In [1]: import numpy as np

In [2]: from numpy import linalg as LA

In [3]: np.set_printoptions(precision=2, suppress=True, linewidth=200)

In [4]: J = np.loadtxt("run0.csv", delimiter=",")

In [5]: J
Out[5]: 
array([[-21.12,  -1.2 ,  21.68,  -0.47, -40.31, -18.91,  60.87],
       [-19.19,   0.94,  21.61,  -0.16, -38.99, -21.18,  59.14],
       [-19.28,   0.1 ,  20.48,  -2.16, -38.42, -19.44,  61.93],
       [-20.73,  -1.04,  19.69,  -1.24, -38.76, -19.13,  61.67],
       [-19.5 ,   0.34,  19.54,   0.14, -38.87, -20.1 ,  60.04],
       [-18.22,   0.04,  18.65,  -0.19, -40.59, -19.39,  60.87],
       [-21.05,   0.03,  18.78,  -1.66, -41.02, -18.53,  63.13],
       [-19.32,   1.52,  18.08,  -0.4 , -40.91, -20.66,  60.77],
       [-18.84,  -1.59,  18.51,   0.41, -38.94, -21.07,  59.29],
       [-18.42,   1.35,  20.74,   0.44, -39.3 , -21.94,  60.32],
       [-19.34,   0.78,  19.05,  -0.18, -38.79, -21.84,  58.3 ],
       [-18.28,  -0.06,  18.65,   0.2 , -40.  , -18.84,  58.43],
       [-20.73,   0.6 ,  18.4 ,  -1.17, -40.62, -21.12,  60.62],
       [-21.98,  -0.26,  22.42,  -1.21, -39.66, -19.  ,  61.31],
       [-21.51,  -0.09,  22.21,   0.56, -38.95, -19.02,  58.97],
       [-20.49,  -0.1 ,  19.33,  -1.73, -40.61, -20.49,  59.82]])

In [6]: C = J[[6, 10]].astype(float)

In [7]: for _ in range(6):
   ...:     labels = LA.norm(J[:, None] - C, axis=-1).argmin(axis=1)
   ...:     C = np.array([J[labels == j].mean(axis=0) for j in range(2)])
   ...: 

In [8]: print(labels)
[0 1 0 0 1 1 0 1 1 1 1 1 1 0 0 1]

In [9]: np.abs(C[1] - C[0]).argmax()
Out[9]: np.int64(0)

In [10]: C[1] - C[0]
Out[10]: array([ 1.71,  0.79, -1.62,  0.77, -0.24, -1.66, -1.55])

In [11]: np.bincount(labels)
Out[11]: array([ 6, 10])

In [12]: x = np.array([3, 0, 3, 1, 2, 1, 2])

In [13]: rhs = J @ x

In [14]: coef, lr = np.zeros(7), 1 / LA.norm(J, 2) ** 2

In [15]: for i in range(10):
    ...:     coef -= lr * J.T @ (J @ coef - rhs)
    ...:     if i % 2 == 0: print(i, round(LA.norm(J @ coef - rhs), 2))
    ...: 
0 20.48
2 20.48
4 20.47
6 20.46
8 20.45

In [16]: round(LA.cond(J), 2)
Out[16]: np.float64(180.03)

In [17]: U, sv, Vt = LA.svd(J)

In [18]: print(np.argmax(sv[:-1] / (sv[1:] + 1e-6)) + 1)
1

In [19]: M2 = U[:, :1] @ np.diag(sv[:1]) @ Vt[:1]

In [20]: LA.matrix_rank(J, rtol=0.05)
Out[20]: np.int64(1)

In [21]: labels = J[:, 4] > np.median(J[:, 4])

In [22]: r0 = J[labels].mean(axis=0) - J[~labels].mean(axis=0)

In [23]: ((J - J.mean(axis=0)) @ r0 > 0).astype(int)
Out[23]: array([0, 1, 1, 0, 1, 0, 0, 0, 1, 1, 1, 1, 0, 0, 1, 0])

In [24]: print(np.round((((J - J.mean(axis=0)) @ r0 > 0) == labels).mean(), 2))
0.88

In [25]: labels.astype(int)
Out[25]: array([0, 1, 1, 1, 1, 0, 0, 0, 1, 1, 1, 0, 0, 0, 1, 0])

In [26]: feats = np.abs(np.array([[2, 8, 6, 3, 5],
    ...:     [2, 4, 9, 7, 0],
    ...:     [5, 5, 0, 5, 3],
    ...:     [0, 8, 5, 6, 1],
    ...:     [1, 3, 1, 1, 3]])) + np.eye(5)

In [27]: feats = feats / feats.sum(axis=1, keepdims=True)

In [28]: feats
Out[28]: 
array([[0.12, 0.32, 0.24, 0.12, 0.2 ],
       [0.09, 0.22, 0.39, 0.3 , 0.  ],
       [0.26, 0.26, 0.05, 0.26, 0.16],
       [0.  , 0.38, 0.24, 0.33, 0.05],
       [0.1 , 0.3 , 0.1 , 0.1 , 0.4 ]])

In [29]: # a transition matrix

In [30]: q, Rm = LA.qr(feats)

In [31]: q.shape, Rm.shape
Out[31]: ((5, 5), (5, 5))

In [32]: round(np.trace(q @ q.T), 2)
Out[32]: np.float64(5.0)

In [33]: print(np.round(q.T @ q, 2) + 0)
[[1. 0. 0. 0. 0.]
 [0. 1. 0. 0. 0.]
 [0. 0. 1. 0. 0.]
 [0. 0. 0. 1. 0.]
 [0. 0. 0. 0. 1.]]

In [34]: q
Out[34]: 
array([[-0.38, -0.29, -0.12,  0.66, -0.57],
       [-0.27, -0.18, -0.89, -0.15,  0.29],
       [-0.83,  0.31,  0.22, -0.4 , -0.12],
       [-0.  , -0.83,  0.19, -0.49, -0.19],
       [-0.31, -0.32,  0.34,  0.38,  0.74]])

In [35]: Rm
Out[35]: 
array([[-0.32, -0.49, -0.27, -0.38, -0.33],
       [ 0.  , -0.46, -0.35, -0.32, -0.17],
       [ 0.  ,  0.  , -0.29, -0.13,  0.16],
       [ 0.  ,  0.  ,  0.  , -0.2 ,  0.2 ],
       [ 0.  ,  0.  ,  0.  ,  0.  ,  0.15]])

In [36]: np.abs(np.diag(Rm))
Out[36]: array([0.32, 0.46, 0.29, 0.2 , 0.15])

In [37]: vals, vecs = LA.eig(Rm)

In [38]: print(np.sort(LA.eigvals(LA.inv(Rm))))
[-5.08 -3.5  -3.14 -2.17  6.48]

In [39]: print(Rm @ vecs[:, 0] - vals[0] * vecs[:, 0])
[0. 0. 0. 0. 0.]

In [40]: E = np.load("w.npy")

In [41]: E
Out[41]: 
array([[-19.41,  -2.64,   1.7 ,   2.64,   2.54],
       [ 19.93,   0.31,  -0.79,  -0.31,  -1.36],
       [ 19.54,   2.27,  -1.56,  -2.27,  -2.35],
       [-11.02,  10.9 ,  -3.99, -10.9 ,  -5.01],
       [ -7.67, -11.7 ,   4.94,  11.7 ,   6.55],
       [-12.83,  -9.59,   4.26,   9.59,   5.76],
       [  1.97,  12.73,  -5.16, -12.73,  -6.74],
       [ 19.81,   1.2 ,  -1.14,  -1.2 ,  -1.81],
       [ 19.61,  -2.77,   0.45,   2.77,   0.26],
       [-19.18,  -3.21,   1.92,   3.21,   2.82],
       [-19.48,  -2.45,   1.63,   2.45,   2.44],
       [ 18.03,   5.18,  -2.67,  -5.18,  -3.77],
       [  5.98,  12.13,  -5.05, -12.13,  -6.67],
       [  5.23, -12.48,   4.82,  12.48,   6.17],
       [ -3.98,  12.64,  -4.92, -12.64,  -6.34],
       [ 16.83,   6.59,  -3.2 ,  -6.59,  -4.44],
       [ -7.  ,  12.14,  -4.62, -12.14,  -5.89],
       [-19.25,   3.75,  -0.86,  -3.75,  -0.8 ],
       [-19.49,  -2.41,   1.61,   2.41,   2.42],
       [ -2.53, -12.68,   5.16,  12.68,   6.74],
       [ -0.21, -12.82,   5.14,  12.82,   6.68],
       [ 10.48, -11.11,   4.09,  11.11,   5.15],
       [-19.5 ,  -2.38,   1.6 ,   2.38,   2.41],
       [-19.35,   3.51,  -0.76,  -3.51,  -0.67],
       [ -9.74,  11.38,  -4.23, -11.38,  -5.33],
       [-18.06,   5.79,  -1.72,  -5.79,  -1.93],
       [ -9.07,  11.59,  -4.33, -11.59,  -5.48],
       [ 18.58,  -5.03,   1.39,   5.03,   1.5 ],
       [ 15.9 ,   7.46,  -3.52,  -7.46,  -4.83],
       [ 13.53,  -9.68,   3.42,   9.68,   4.22],
       [ 19.79,  -2.04,   0.16,   2.04,  -0.12],
       [-15.6 ,   8.29,  -2.8 ,  -8.29,  -3.38],
       [  0.25,  12.82,  -5.14, -12.82,  -6.68],
       [  1.47,  12.77,  -5.16, -12.77,  -6.73],
       [  8.11,  11.57,  -4.9 , -11.57,  -6.51]])

In [42]: # null space of dimension 3

In [43]: d = LA.norm(E[:, None] - E[None], axis=-1)

In [44]: print(d.shape)
(35, 35)

In [45]: d[:5, :5]
Out[45]: 
array([[ 0.  , 39.83, 40.  , 22.94, 18.13],
       [39.83,  0.  ,  3.07, 34.73, 33.85],
       [40.  ,  3.07,  0.  , 33.1 , 35.39],
       [22.94, 34.73, 33.1 ,  0.  , 35.3 ],
       [18.13, 33.85, 35.39, 35.3 ,  0.  ]])

In [46]: Xs = E - E.mean(axis=0)

In [47]: U, sv, Vt = LA.svd(Xs, full_matrices=False)

In [48]: (np.sign(U[:, 0]) == np.sign(U[0, 0])).astype(int)
Out[48]: array([1, 0, 0, 1, 1, 1, 0, 0, 0, 1, 1, 0, 0, 0, 1, 0, 1, 1, 1, 0, 0, 0, 1, 1, 1, 1, 1, 0, 0, 0, 0, 1, 1, 0, 0])

In [49]: x = np.array([-8, -6, -8, -5, -4])

In [50]: a = np.maximum(feats @ x, 0)

In [51]: a
Out[51]: array([0., 0., 0., 0., 0.])

In [52]: np.maximum(feats @ x, 0) - np.maximum(-feats @ x, 0)
Out[52]: array([-6.2 , -6.65, -6.05, -6.05, -5.5 ])

In [53]: np.maximum(feats @ (3 * x), 0)
Out[53]: array([0., 0., 0., 0., 0.])

In [54]: arr = np.loadtxt("out1.csv", delimiter=",")

In [55]: arr.round(2) + 0
Out[55]: 
array([[ -1.79, -14.95,  -1.1 ,  -8.19,  -8.58,  -1.79,   1.4 ],
       [ -1.71, -13.41,  -0.86,  -7.07,  -7.56,  -1.71,   1.21],
       [ -1.42,  -8.6 ,  -0.25,  -3.73,  -4.55,  -1.42,   0.6 ],
       [ -1.23,  -6.2 ,  -0.07,  -2.22,  -3.17,  -1.23,   0.29],
       [ -1.12,  -5.01,  -0.01,  -1.53,  -2.52,  -1.12,   0.13],
       [ -1.05,  -4.41,   0.  ,  -1.21,  -2.21,  -1.05,   0.05],
       [ -0.93,  -3.45,   0.  ,  -0.74,  -1.73,  -0.93,  -0.07],
       [ -0.24,  -0.5 ,  -0.14,   0.03,  -0.39,  -0.24,  -0.18],
       [ -0.1 ,  -0.21,  -0.08,   0.01,  -0.19,  -0.1 ,  -0.09],
       [ -0.06,  -0.12,  -0.05,   0.  ,  -0.12,  -0.06,  -0.06],
       [  0.07,   0.15,   0.09,   0.01,   0.16,   0.07,   0.08],
       [  0.16,   0.33,   0.21,   0.03,   0.38,   0.16,   0.19],
       [  0.33,   0.74,   0.59,   0.19,   0.96,   0.33,   0.44],
       [  0.33,   0.74,   0.59,   0.19,   0.96,   0.33,   0.45],
       [  0.35,   0.78,   0.64,   0.21,   1.03,   0.35,   0.47],
       [  0.58,   1.54,   1.43,   0.72,   2.2 ,   0.58,   0.91],
       [  0.71,   2.14,   2.08,   1.23,   3.15,   0.71,   1.22],
       [  0.81,   2.68,   2.65,   1.72,   3.99,   0.81,   1.47],
       [  1.01,   4.12,   4.12,   3.12,   6.18,   1.01,   2.05],
       [  1.12,   5.03,   5.01,   4.04,   7.52,   1.12,   2.37],
       [  1.38,   7.98,   7.78,   7.12,  11.77,   1.38,   3.27],
       [  1.39,   8.21,   8.  ,   7.37,  12.1 ,   1.39,   3.34],
       [  1.43,   8.78,   8.51,   7.97,  12.9 ,   1.43,   3.49],
       [  1.9 ,  17.57,  16.02,  17.38,  24.8 ,   1.9 ,   5.52],
       [  1.93,  18.27,  16.6 ,  18.14,  25.73,   1.93,   5.66]])

In [56]: Xs = arr - arr.mean(axis=0)

In [57]: vecs = LA.svd(Xs)[2][:3]

In [58]: M2 = Xs - Xs @ vecs.T @ vecs

In [59]: print(LA.norm(M2, axis=1).round(6).argmax())
0

In [60]: U, sv, Vt = LA.svd(arr)

In [61]: vecs = Vt[:(sv > 1e-8).sum()]

In [62]: rng = np.random.default_rng(22)

In [63]: x = arr[16] + 2 * arr[8] + rng.integers(2) * np.eye(7)[0]

In [64]: x
Out[64]: array([1.51, 1.73, 1.92, 1.24, 2.78, 0.51, 1.03])

In [65]: print(round(float(LA.norm(x - vecs.T @ vecs @ x)), 2))
0.9

In [66]: LA.matrix_rank(np.vstack([arr, x]))
Out[66]: np.int64(4)

In [67]: np.allclose(vecs.T @ vecs @ x, x)
Out[67]: False

In [68]: rank = LA.matrix_rank(arr)

In [69]: print(rank)
3

In [70]: N = LA.svd(arr)[2][rank:].T

In [71]: print([int(LA.matrix_rank(arr[:i])) for i in range(1, len(arr) + 1)])
[1, 2, 3, 3, 3, 3, 3, 3, 3, 3, 3, 3, 3, 3, 3, 3, 3, 3, 3, 3, 3, 3, 3, 3, 3]

In [72]: [int(LA.matrix_rank(np.delete(arr, i, axis=0))) for i in range(25)]
Out[72]: [3, 3, 3, 3, 3, 3, 3, 3, 3, 3, 3, 3, 3, 3, 3, 3, 3, 3, 3, 3, 3, 3, 3, 3, 3]

In [73]: np.allclose(arr @ N, 0)
Out[73]: True

In [74]: U, sv, Vt = LA.svd(arr)

In [75]: np.argmax(sv[:-1] / (sv[1:] + 1e-6)) + 1
Out[75]: np.int64(3)

In [76]: M2 = U[:, :3] @ np.diag(sv[:3]) @ Vt[:3]

In [77]: LA.matrix_rank(M2)
Out[77]: np.int64(3)

In [78]: print(round(float(LA.norm(arr - M2) / LA.norm(arr)), 2))
0.0

In [79]: LA.matrix_rank(arr, rtol=0.05)
Out[79]: np.int64(3)

In [80]: print(round(np.abs(arr - M2).max(), 2))
0.0

In [81]: U, sv, Vt = LA.svd(E)

In [82]: sv.round(2) + 0
Out[82]: array([86.21, 81.05,  0.  ,  0.  ,  0.  ])

In [83]: np.argmax(sv[:-1] / (sv[1:] + 1e-6)) + 1
Out[83]: np.int64(2)

In [84]: M2 = U[:, :2] @ np.diag(sv[:2]) @ Vt[:2]

In [85]: np.round(LA.norm(E - M2, 2), 2), round(sv[2], 2)
Out[85]: (np.float64(0.0), np.float64(0.0))

In [86]: np.round(LA.norm(E - M2) / LA.norm(E), 2)
Out[86]: np.float64(0.0)

In [87]: LA.matrix_rank(M2)
Out[87]: np.int64(2)

In [88]: A = np.load("data.npy")

In [89]: A
Out[89]: 
array([[  5.34,  -0.35,   3.13,   3.91,   1.37,   5.45],
       [ 10.85,   4.71,   6.74,   1.11,  -5.27,   3.89],
       [ 18.8 ,   4.97,  11.21,   4.31,  -4.51,  10.73],
       [-10.27,  -5.6 ,  -5.1 ,   8.84,   7.6 ,  -2.42],
       [-17.82,  -5.78,  -9.11,   4.64,   6.44,  -6.45],
       [ 13.7 ,   2.29,   5.87,  -0.52,  -1.23,   2.7 ],
       [  1.07,  -3.05,   0.87,   1.49,   3.9 ,   9.5 ],
       [  7.66,   2.72,   6.08,   2.  ,  -3.21,   9.64],
       [-20.21,   0.88,  -7.89,  -6.46,  -5.06,  -6.39],
       [-17.94,  -9.77, -10.32,   9.23,  12.62,  -5.78],
       [  2.26,  -3.04,   1.76,   8.38,   5.17,   6.75],
       [ 13.26,  -0.62,   4.68,   9.76,   4.58,  -2.45],
       [  4.2 ,   3.33,   2.91,  -1.04,  -4.38,   0.14]])

In [90]: t3 = np.stack([E, -3 * E, E[::-1]])

In [91]: (t3 @ E.T).shape
Out[91]: (3, 35, 35)

In [92]: print(LA.matrix_rank(t3))
[2 2 2]

In [93]: LA.norm(t3, axis=(1, 2))
Out[93]: array([118.32, 354.96, 118.32])

In [94]: Xs = A - A.mean(axis=0)

In [95]: vecs = LA.svd(Xs)[2][:4]

In [96]: M2 = Xs - Xs @ vecs.T @ vecs

In [97]: round(LA.norm(M2) / LA.norm(Xs), 2)
Out[97]: np.float64(0.0)

In [98]: np.round(np.cov(Xs @ vecs.T, rowvar=False), 2) + 0
Out[98]: 
array([[265.71,   0.  ,   0.  ,   0.  ],
       [  0.  ,  51.41,   0.  ,   0.  ],
       [  0.  ,   0.  ,  16.65,   0.  ],
       [  0.  ,   0.  ,   0.  ,   2.98]])

In [99]: np.diag(vecs.T @ vecs)
Out[99]: array([0.9 , 0.3 , 0.22, 0.97, 0.65, 0.97])

In [100]: (Xs @ vecs.T).std(axis=0)
Out[100]: array([15.66,  6.89,  3.92,  1.66])

In [101]: LA.norm(M2, axis=1).round(6).argmax()
Out[101]: np.int64(3)
